% ipython --no-banner

In [1]: import numpy as np

In [2]: np.set_printoptions(precision=2, suppress=True, linewidth=140, sign=" ")

In [3]: arr = np.array([[5, 5, 5, 5], [5, 10, 10, 10], [5, 10, 15, 15], [5, 10, 15, 20]])

In [4]: vals, V = np.linalg.eig(arr)

In [5]: np.round(np.prod(vals), 2)
Out[5]: np.float64(625.0)

In [6]: np.sort(np.linalg.eigvals(arr @ arr))
Out[6]: array([    2.  ,     4.54,    25.  ,  1718.46])

In [7]: np.sort(np.linalg.eigvals(np.linalg.inv(arr)))
Out[7]: array([ 0.02,  0.2 ,  0.47,  0.71])

In [8]: np.round(arr @ V[:, 0] - vals[0] * V[:, 0], 2) + 0
Out[8]: array([ 0.,  0.,  0.,  0.])

In [9]: np.sort(np.linalg.eigvals(arr.T))
Out[9]: array([  1.42,   2.13,   5.  ,  41.45])

In [10]: vals, V = np.linalg.eigh(arr)

In [11]: vec = np.array([0, -4, 4, -1])

In [12]: V * np.sqrt(vals) @ V.T
Out[12]: 
array([[ 1.93,  0.82,  0.59,  0.51],
       [ 0.82,  2.52,  1.33,  1.1 ],
       [ 0.59,  1.33,  3.03,  1.92],
       [ 0.51,  1.1 ,  1.92,  3.85]])

In [13]: (np.sign(V[:, -1].round(6)) == np.sign(V[0, -1].round(6))).astype(int)
Out[13]: array([ 1,  1,  1,  1])

In [14]: round(vec @ arr @ vec / (vec @ vec), 2), round(vals[0], 2), round(vals[-1], 2)
Out[14]: (np.float64(1.82), np.float64(1.42), np.float64(41.45))

In [15]: V * np.abs(vals) @ V.T
Out[15]: 
array([[  5.,   5.,   5.,   5.],
       [  5.,  10.,  10.,  10.],
       [  5.,  10.,  15.,  15.],
       [  5.,  10.,  15.,  20.]])

In [16]: np.abs(arr).sum(axis=1).max(), np.round(np.abs(vals).max(), 2)
Out[16]: (np.int64(50), np.float64(41.45))

In [17]: Y = arr / np.linalg.norm(arr, axis=1, keepdims=True)

In [18]: G = Y @ Y.T

In [19]: (np.abs(G) > 0.9).astype(int)
Out[19]: 
array([[ 1,  1,  1,  1],
       [ 1,  1,  1,  1],
       [ 1,  1,  1,  1],
       [ 1,  1,  1,  1]])

In [20]: round(np.degrees(np.arccos(np.clip(G[3, 1], -1, 1))), 2)
Out[20]: np.float64(15.82)

In [21]: (G - 2 * np.eye(4)).round(6).argmax(axis=1)
Out[21]: array([ 1,  2,  3,  2])

In [22]: G
Out[22]: 
array([[ 1.  ,  0.97,  0.94,  0.91],
       [ 0.97,  1.  ,  0.98,  0.96],
       [ 0.94,  0.98,  1.  ,  0.99],
       [ 0.91,  0.96,  0.99,  1.  ]])

In [23]: np.argwhere(np.triu(np.abs(G) > 0.95, 1))
Out[23]: 
array([[ 0,  1],
       [ 1,  2],
       [ 1,  3],
       [ 2,  3]])
